% python3 -q
>>> import numpy as np
>>> from numpy import linalg as LA
>>> np.set_printoptions(precision=3, suppress=True, linewidth=200)
>>> rng = np.random.default_rng(827)
>>> E = np.triu(rng.random((4, 4)) < 0.6, 1).astype(int)
>>> E = E + E.T
>>> E
array([[0, 0, 0, 1],
       [0, 0, 1, 1],
       [0, 1, 0, 0],
       [1, 1, 0, 0]])
>>> E @ E
array([[1, 1, 0, 0],
       [1, 2, 0, 0],
       [0, 0, 1, 1],
       [0, 0, 1, 2]])
>>> Lm = np.diag(E.sum(axis=1)) - E
>>> LA.matrix_rank(Lm)
np.int64(3)
>>> np.round(LA.eigvalsh(Lm), 3) + 0
array([0.   , 0.586, 2.   , 3.414])
>>> (LA.eigvalsh(Lm) < 1e-8).sum()
np.int64(1)
>>> ev, vecs = LA.eigh(E)
>>> LA.eigvalsh(E @ E)
array([0.382, 0.382, 2.618, 2.618])
>>> LA.eigvalsh(E + -1 * np.eye(4))
array([-2.618, -1.618, -0.382,  0.618])
>>> np.round(vecs.T @ vecs, 3) + 0
array([[1., 0., 0., 0.],
       [0., 1., 0., 0.],
       [0., 0., 1., 0.],
       [0., 0., 0., 1.]])
>>> np.unique(ev.round(6) + 0, return_counts=True)[1]
array([1, 1, 1, 1])
>>> round(ev.sum(), 3), np.trace(E)
(np.float64(-0.0), np.int64(0))
>>> K = np.array([[11, 7, -7], [7, 19, -11], [-7, -11, 11]])
>>> # equal to its transpose
>>> f = np.array([0, -2, 1])
>>> B = K + np.outer(f, np.eye(3)[0])
>>> B
array([[ 11.,   7.,  -7.],
       [  5.,  19., -11.],
       [ -6., -11.,  11.]])
>>> round(LA.det(B) / LA.det(K), 3), np.round(1 + LA.solve(K, f)[0], 3)
(np.float64(1.097), np.float64(1.097))
>>> LA.matrix_rank(B - K)
np.int64(1)
>>> B = np.array([[5, -9, -4], [-6, -1, 2], [-9, -5, 0]])
>>> X = np.tril(B)
>>> X
array([[ 5,  0,  0],
       [-6, -1,  0],
       [-9, -5,  0]])
>>> # rank 2
>>> np.abs(X).max()
np.int64(9)
>>> X.shape
(3, 3)
>>> X.sum(axis=1)
array([  5,  -7, -14])
>>> np.unravel_index(np.abs(X).argmax(), X.shape)
(np.int64(2), np.int64(0))
>>> X.mean(axis=0)
array([-3.333, -2.   ,  0.   ])
>>> np.diff(X, axis=0)
array([[-11,  -1,   0],
       [ -3,  -4,   0]])
>>> X - X[0]
array([[  0,   0,   0],
       [-11,  -1,   0],
       [-14,  -5,   0]])
>>> B = np.array([[0, 1], [0, 3]])
>>> A = np.tile(B, (2, 2))
>>> A
array([[0, 1, 0, 1],
       [0, 3, 0, 3],
       [0, 1, 0, 1],
       [0, 3, 0, 3]])
>>> # row 2 repeats row 0
>>> A.mean(axis=0)
array([0., 2., 0., 2.])
>>> np.round(LA.svd(A, compute_uv=False), 3) + 0
array([6.325, 0.   , 0.   , 0.   ])
>>> np.diff(A, axis=0)
array([[ 0,  2,  0,  2],
       [ 0, -2,  0, -2],
       [ 0,  2,  0,  2]])
>>> M = np.load("out14.npy")
>>> M
array([[-0.474,  0.56 , -2.69 ,  4.15 ],
       [-1.422, -4.362, -1.835, -0.763],
       [ 4.266, -2.02 ,  0.929,  1.362],
       [-2.133, -1.256,  3.679,  2.31 ]])
>>> LA.norm(M, axis=0)
array([5., 5., 5., 5.])
>>> np.round(M[:, 0] @ M[:, 2], 3)
np.float64(0.0)
>>> np.round(M @ M.T, 3) + 0
array([[25.,  0.,  0.,  0.],
       [ 0., 25.,  0.,  0.],
       [ 0.,  0., 25.,  0.],
       [ 0.,  0.,  0., 25.]])
>>> np.round(M.T @ M, 3) + 0
array([[25.,  0.,  0.,  0.],
       [ 0., 25.,  0.,  0.],
       [ 0.,  0., 25.,  0.],
       [ 0.,  0.,  0., 25.]])
